>>> import numpy as np
>>> from numpy import linalg as LA
>>> np.set_printoptions(precision=2, suppress=True, linewidth=120)
>>> out = np.array([[1, 0, 0, 2, 1, 2, 0, 2, 1, 1, 2, 2],
...     [1, 1, 2, 1, 2, 1, 0, 0, 0, 1, 1, 2],
...     [1, 2, 0, 0, 1, 0, 0, 1, 0, 2, 1, 2],
...     [1, 2, 1, 1, 2, 0, 1, 2, 1, 2, 0, 1],
...     [0, 0, 0, 2, 2, 2, 2, 2, 2, 1, 1, 1],
...     [1, 2, 0, 0, 2, 0, 0, 0, 0, 2, 0, 0],
...     [0, 2, 2, 1, 0, 0, 0, 0, 2, 0, 1, 0],
...     [0, 1, 2, 1, 2, 0, 1, 0, 0, 2, 2, 0],
...     [1, 1, 1, 0, 1, 2, 2, 2, 1, 1, 2, 0],
...     [1, 2, 2, 1, 2, 2, 2, 0, 0, 0, 1, 2],
...     [1, 2, 0, 2, 0, 2, 2, 0, 2, 1, 1, 0],
...     [0, 0, 0, 1, 1, 1, 1, 2, 1, 2, 2, 2]])
>>> m1 = np.triu(out)
>>> m1
array([[1, 0, 0, 2, 1, 2, 0, 2, 1, 1, 2, 2],
       [0, 1, 2, 1, 2, 1, 0, 0, 0, 1, 1, 2],
       [0, 0, 0, 0, 1, 0, 0, 1, 0, 2, 1, 2],
       [0, 0, 0, 1, 2, 0, 1, 2, 1, 2, 0, 1],
       [0, 0, 0, 0, 2, 2, 2, 2, 2, 1, 1, 1],
       [0, 0, 0, 0, 0, 0, 0, 0, 0, 2, 0, 0],
       [0, 0, 0, 0, 0, 0, 0, 0, 2, 0, 1, 0],
       [0, 0, 0, 0, 0, 0, 0, 0, 0, 2, 2, 0],
       [0, 0, 0, 0, 0, 0, 0, 0, 1, 1, 2, 0],
       [0, 0, 0, 0, 0, 0, 0, 0, 0, 0, 1, 2],
       [0, 0, 0, 0, 0, 0, 0, 0, 0, 0, 1, 0],
       [0, 0, 0, 0, 0, 0, 0, 0, 0, 0, 0, 2]])
>>> left, s, vt = LA.svd(m1)
>>> vecs = vt[:(s > 1e-8).sum()]
>>> rng = np.random.default_rng(4)
>>> x0 = m1[8] + 3 * m1[2] + rng.integers(2) * np.eye(12)[7]
>>> x0
array([0., 0., 0., 0., 3., 0., 0., 4., 1., 7., 5., 6.])
>>> round(LA.norm(x0 - vecs.T @ vecs @ x0), 2)
np.float64(0.55)
>>> np.allclose(vecs.T @ vecs @ x0, x0)
False
>>> np.diag(vecs.T @ vecs)
array([0.15, 0.13, 0.5 , 0.94, 0.7 , 0.94, 0.94, 0.7 , 1.  , 1.  , 1.  , 1.  ])
>>> mat = np.diag(np.array([-2, -1, -5, 0, -5, 3, 0, -3, 4, -9, 8, -3]))
>>> mat
array([[-2,  0,  0,  0,  0,  0,  0,  0,  0,  0,  0,  0],
       [ 0, -1,  0,  0,  0,  0,  0,  0,  0,  0,  0,  0],
       [ 0,  0, -5,  0,  0,  0,  0,  0,  0,  0,  0,  0],
       [ 0,  0,  0,  0,  0,  0,  0,  0,  0,  0,  0,  0],
       [ 0,  0,  0,  0, -5,  0,  0,  0,  0,  0,  0,  0],
       [ 0,  0,  0,  0,  0,  3,  0,  0,  0,  0,  0,  0],
       [ 0,  0,  0,  0,  0,  0,  0,  0,  0,  0,  0,  0],
       [ 0,  0,  0,  0,  0,  0,  0, -3,  0,  0,  0,  0],
       [ 0,  0,  0,  0,  0,  0,  0,  0,  4,  0,  0,  0],
       [ 0,  0,  0,  0,  0,  0,  0,  0,  0, -9,  0,  0],
       [ 0,  0,  0,  0,  0,  0,  0,  0,  0,  0,  8,  0],
       [ 0,  0,  0,  0,  0,  0,  0,  0,  0,  0,  0, -3]])
>>> np.unique(mat.round(6), axis=0).shape
(11, 12)
>>> LA.lstsq(mat[:-1].T, mat[-1])[2]
np.int32(9)
>>> np.abs(np.diag(LA.qr(mat)[1])) > 1e-9
array([ True,  True,  True, False,  True,  True, False,  True,  True,  True,  True,  True])
>>> LA.rank(mat)
Traceback (most recent call last):
  File "<python-input-19>", line 1, in <module>
    LA.rank(mat)
    ^^^^^^^
AttributeError: module 'numpy.linalg' has no attribute 'rank'
>>> mat - mat[0]
array([[ 0,  0,  0,  0,  0,  0,  0,  0,  0,  0,  0,  0],
       [ 2, -1,  0,  0,  0,  0,  0,  0,  0,  0,  0,  0],
       [ 2,  0, -5,  0,  0,  0,  0,  0,  0,  0,  0,  0],
       [ 2,  0,  0,  0,  0,  0,  0,  0,  0,  0,  0,  0],
       [ 2,  0,  0,  0, -5,  0,  0,  0,  0,  0,  0,  0],
       [ 2,  0,  0,  0,  0,  3,  0,  0,  0,  0,  0,  0],
       [ 2,  0,  0,  0,  0,  0,  0,  0,  0,  0,  0,  0],
       [ 2,  0,  0,  0,  0,  0,  0, -3,  0,  0,  0,  0],
       [ 2,  0,  0,  0,  0,  0,  0,  0,  4,  0,  0,  0],
       [ 2,  0,  0,  0,  0,  0,  0,  0,  0, -9,  0,  0],
       [ 2,  0,  0,  0,  0,  0,  0,  0,  0,  0,  8,  0],
       [ 2,  0,  0,  0,  0,  0,  0,  0,  0,  0,  0, -3]])
>>> np.diff(mat, axis=0)
array([[ 2, -1,  0,  0,  0,  0,  0,  0,  0,  0,  0,  0],
       [ 0,  1, -5,  0,  0,  0,  0,  0,  0,  0,  0,  0],
       [ 0,  0,  5,  0,  0,  0,  0,  0,  0,  0,  0,  0],
       [ 0,  0,  0,  0, -5,  0,  0,  0,  0,  0,  0,  0],
       [ 0,  0,  0,  0,  5,  3,  0,  0,  0,  0,  0,  0],
       [ 0,  0,  0,  0,  0, -3,  0,  0,  0,  0,  0,  0],
       [ 0,  0,  0,  0,  0,  0,  0, -3,  0,  0,  0,  0],
       [ 0,  0,  0,  0,  0,  0,  0,  3,  4,  0,  0,  0],
       [ 0,  0,  0,  0,  0,  0,  0,  0, -4, -9,  0,  0],
       [ 0,  0,  0,  0,  0,  0,  0,  0,  0,  9,  8,  0],
       [ 0,  0,  0,  0,  0,  0,  0,  0,  0,  0, -8, -3]])
>>> mat.mean(axis=0)
array([-0.17, -0.08, -0.42,  0.  , -0.42,  0.25,  0.  , -0.25,  0.33, -0.75,  0.67, -0.25])
>>> mat.shape
(12, 12)
>>> LA.matrix_rank(mat)
np.int64(10)
>>> np.count_nonzero(mat)
np.int64(10)
>>> (mat + mat.T) / 2
array([[-2.,  0.,  0.,  0.,  0.,  0.,  0.,  0.,  0.,  0.,  0.,  0.],
       [ 0., -1.,  0.,  0.,  0.,  0.,  0.,  0.,  0.,  0.,  0.,  0.],
       [ 0.,  0., -5.,  0.,  0.,  0.,  0.,  0.,  0.,  0.,  0.,  0.],
       [ 0.,  0.,  0.,  0.,  0.,  0.,  0.,  0.,  0.,  0.,  0.,  0.],
       [ 0.,  0.,  0.,  0., -5.,  0.,  0.,  0.,  0.,  0.,  0.,  0.],
       [ 0.,  0.,  0.,  0.,  0.,  3.,  0.,  0.,  0.,  0.,  0.,  0.],
       [ 0.,  0.,  0.,  0.,  0.,  0.,  0.,  0.,  0.,  0.,  0.,  0.],
       [ 0.,  0.,  0.,  0.,  0.,  0.,  0., -3.,  0.,  0.,  0.,  0.],
       [ 0.,  0.,  0.,  0.,  0.,  0.,  0.,  0.,  4.,  0.,  0.,  0.],
       [ 0.,  0.,  0.,  0.,  0.,  0.,  0.,  0.,  0., -9.,  0.,  0.],
       [ 0.,  0.,  0.,  0.,  0.,  0.,  0.,  0.,  0.,  0.,  8.,  0.],
       [ 0.,  0.,  0.,  0.,  0.,  0.,  0.,  0.,  0.,  0.,  0., -3.]])
>>> mat @ mat
array([[ 4,  0,  0,  0,  0,  0,  0,  0,  0,  0,  0,  0],
       [ 0,  1,  0,  0,  0,  0,  0,  0,  0,  0,  0,  0],
       [ 0,  0, 25,  0,  0,  0,  0,  0,  0,  0,  0,  0],
       [ 0,  0,  0,  0,  0,  0,  0,  0,  0,  0,  0,  0],
       [ 0,  0,  0,  0, 25,  0,  0,  0,  0,  0,  0,  0],
       [ 0,  0,  0,  0,  0,  9,  0,  0,  0,  0,  0,  0],
       [ 0,  0,  0,  0,  0,  0,  0,  0,  0,  0,  0,  0],
       [ 0,  0,  0,  0,  0,  0,  0,  9,  0,  0,  0,  0],
       [ 0,  0,  0,  0,  0,  0,  0,  0, 16,  0,  0,  0],
       [ 0,  0,  0,  0,  0,  0,  0,  0,  0, 81,  0,  0],
       [ 0,  0,  0,  0,  0,  0,  0,  0,  0,  0, 64,  0],
       [ 0,  0,  0,  0,  0,  0,  0,  0,  0,  0,  0,  9]])
>>> np.sort(np.abs(LA.eigvals(mat)))
array([0., 0., 1., 2., 3., 3., 3., 4., 5., 5., 8., 9.])
>>> round(float(LA.det(mat)), 2)
0.0
>>> np.trace(mat)
np.int64(-13)
>>> np.allclose(mat, mat.T)
True
>>> np.round(np.abs(LA.eigvals(mat)).max(), 2)
np.float64(9.0)
>>> LA.determinant(mat)
Traceback (most recent call last):
  File "<python-input-33>", line 1, in <module>
    LA.determinant(mat)
    ^^^^^^^^^^^^^^
AttributeError: module 'numpy.linalg' has no attribute 'determinant'
>>> LA.norm(m1, axis=0)
array([1.  , 1.  , 2.  , 2.45, 3.74, 3.  , 2.24, 3.61, 3.32, 4.47, 4.24, 4.69])
>>> round(float(LA.norm(m1, 2)), 2)
8.59
>>> round(LA.norm(m1[7] - m1[0]), 2)
np.float64(4.47)
>>> round(LA.norm(m1) ** 2 / LA.norm(m1, 2) ** 2, 2)
np.float64(1.68)
>>> round(float(LA.norm(m1[7], 1)), 2), round(LA.norm(m1[7], np.inf), 2)
(4.0, np.float64(2.0))
>>> round(float(LA.norm(m1, 1)), 2), round(LA.norm(m1, np.inf), 2)
(12.0, np.float64(14.0))
>>> LA.norm(m1, axis=1).argmax()
np.int64(0)
>>> np.sort(LA.eigvals(mat).real)
array([-9., -5., -5., -3., -3., -2., -1.,  0.,  0.,  3.,  4.,  8.])
>>> np.flatnonzero(LA.matrix_power((mat != 0) + (mat.T != 0) + np.eye(12), 12)[0])
array([0])
>>> mat @ mat
array([[ 4,  0,  0,  0,  0,  0,  0,  0,  0,  0,  0,  0],
       [ 0,  1,  0,  0,  0,  0,  0,  0,  0,  0,  0,  0],
       [ 0,  0, 25,  0,  0,  0,  0,  0,  0,  0,  0,  0],
       [ 0,  0,  0,  0,  0,  0,  0,  0,  0,  0,  0,  0],
       [ 0,  0,  0,  0, 25,  0,  0,  0,  0,  0,  0,  0],
       [ 0,  0,  0,  0,  0,  9,  0,  0,  0,  0,  0,  0],
       [ 0,  0,  0,  0,  0,  0,  0,  0,  0,  0,  0,  0],
       [ 0,  0,  0,  0,  0,  0,  0,  9,  0,  0,  0,  0],
       [ 0,  0,  0,  0,  0,  0,  0,  0, 16,  0,  0,  0],
       [ 0,  0,  0,  0,  0,  0,  0,  0,  0, 81,  0,  0],
       [ 0,  0,  0,  0,  0,  0,  0,  0,  0,  0, 64,  0],
       [ 0,  0,  0,  0,  0,  0,  0,  0,  0,  0,  0,  9]])
>>> (mat != 0).astype(int)
array([[1, 0, 0, 0, 0, 0, 0, 0, 0, 0, 0, 0],
       [0, 1, 0, 0, 0, 0, 0, 0, 0, 0, 0, 0],
       [0, 0, 1, 0, 0, 0, 0, 0, 0, 0, 0, 0],
       [0, 0, 0, 0, 0, 0, 0, 0, 0, 0, 0, 0],
       [0, 0, 0, 0, 1, 0, 0, 0, 0, 0, 0, 0],
       [0, 0, 0, 0, 0, 1, 0, 0, 0, 0, 0, 0],
       [0, 0, 0, 0, 0, 0, 0, 0, 0, 0, 0, 0],
       [0, 0, 0, 0, 0, 0, 0, 1, 0, 0, 0, 0],
       [0, 0, 0, 0, 0, 0, 0, 0, 1, 0, 0, 0],
       [0, 0, 0, 0, 0, 0, 0, 0, 0, 1, 0, 0],
       [0, 0, 0, 0, 0, 0, 0, 0, 0, 0, 1, 0],
       [0, 0, 0, 0, 0, 0, 0, 0, 0, 0, 0, 1]])
>>> K = np.loadtxt("case4.csv", delimiter=",")
>>> K
array([[ 0.1, -0.2,  0.3,  0. , -1.3, -0.6, -1.1,  1.7, -0.4,  0. , -0.3],
       [ 0.8,  0.2,  0.9,  0.4, -0.5,  0.1,  0.6,  0.8,  1.1,  0.4,  0. ],
       [ 0.3, -0.4,  1.3, -1.2,  0.5,  0.9,  1. , -1.1,  0.3, -0.3,  0.3],
       [ 0.9,  0.7, -0.8, -0.4,  0.2,  0.7,  0.3, -0.3, -0.9,  0.8, -1.4],
       [-0.3,  1. ,  0.5,  1.5, -0.6, -0.3, -0.1,  1.3, -1.1, -0.2,  1.4]])
>>> t = np.radians(36)
>>> Rm = np.eye(11)
>>> Rm[6, 6] = Rm[10, 10] = np.cos(t)
>>> Rm[6, 10], Rm[10, 6] = -np.sin(t), np.sin(t)
>>> Rm
array([[ 1.  ,  0.  ,  0.  ,  0.  ,  0.  ,  0.  ,  0.  ,  0.  ,  0.  ,  0.  ,  0.  ],
       [ 0.  ,  1.  ,  0.  ,  0.  ,  0.  ,  0.  ,  0.  ,  0.  ,  0.  ,  0.  ,  0.  ],
       [ 0.  ,  0.  ,  1.  ,  0.  ,  0.  ,  0.  ,  0.  ,  0.  ,  0.  ,  0.  ,  0.  ],
       [ 0.  ,  0.  ,  0.  ,  1.  ,  0.  ,  0.  ,  0.  ,  0.  ,  0.  ,  0.  ,  0.  ],
       [ 0.  ,  0.  ,  0.  ,  0.  ,  1.  ,  0.  ,  0.  ,  0.  ,  0.  ,  0.  ,  0.  ],
       [ 0.  ,  0.  ,  0.  ,  0.  ,  0.  ,  1.  ,  0.  ,  0.  ,  0.  ,  0.  ,  0.  ],
       [ 0.  ,  0.  ,  0.  ,  0.  ,  0.  ,  0.  ,  0.81,  0.  ,  0.  ,  0.  , -0.59],
       [ 0.  ,  0.  ,  0.  ,  0.  ,  0.  ,  0.  ,  0.  ,  1.  ,  0.  ,  0.  ,  0.  ],
       [ 0.  ,  0.  ,  0.  ,  0.  ,  0.  ,  0.  ,  0.  ,  0.  ,  1.  ,  0.  ,  0.  ],
       [ 0.  ,  0.  ,  0.  ,  0.  ,  0.  ,  0.  ,  0.  ,  0.  ,  0.  ,  1.  ,  0.  ],
       [ 0.  ,  0.  ,  0.  ,  0.  ,  0.  ,  0.  ,  0.59,  0.  ,  0.  ,  0.  ,  0.81]])
>>> out = K @ Rm.T
>>> np.allclose(K @ K.T, out @ out.T)
True
>>> round(LA.det(Rm), 2), np.round(np.trace(Rm), 2)
(np.float64(1.0), np.float64(10.62))
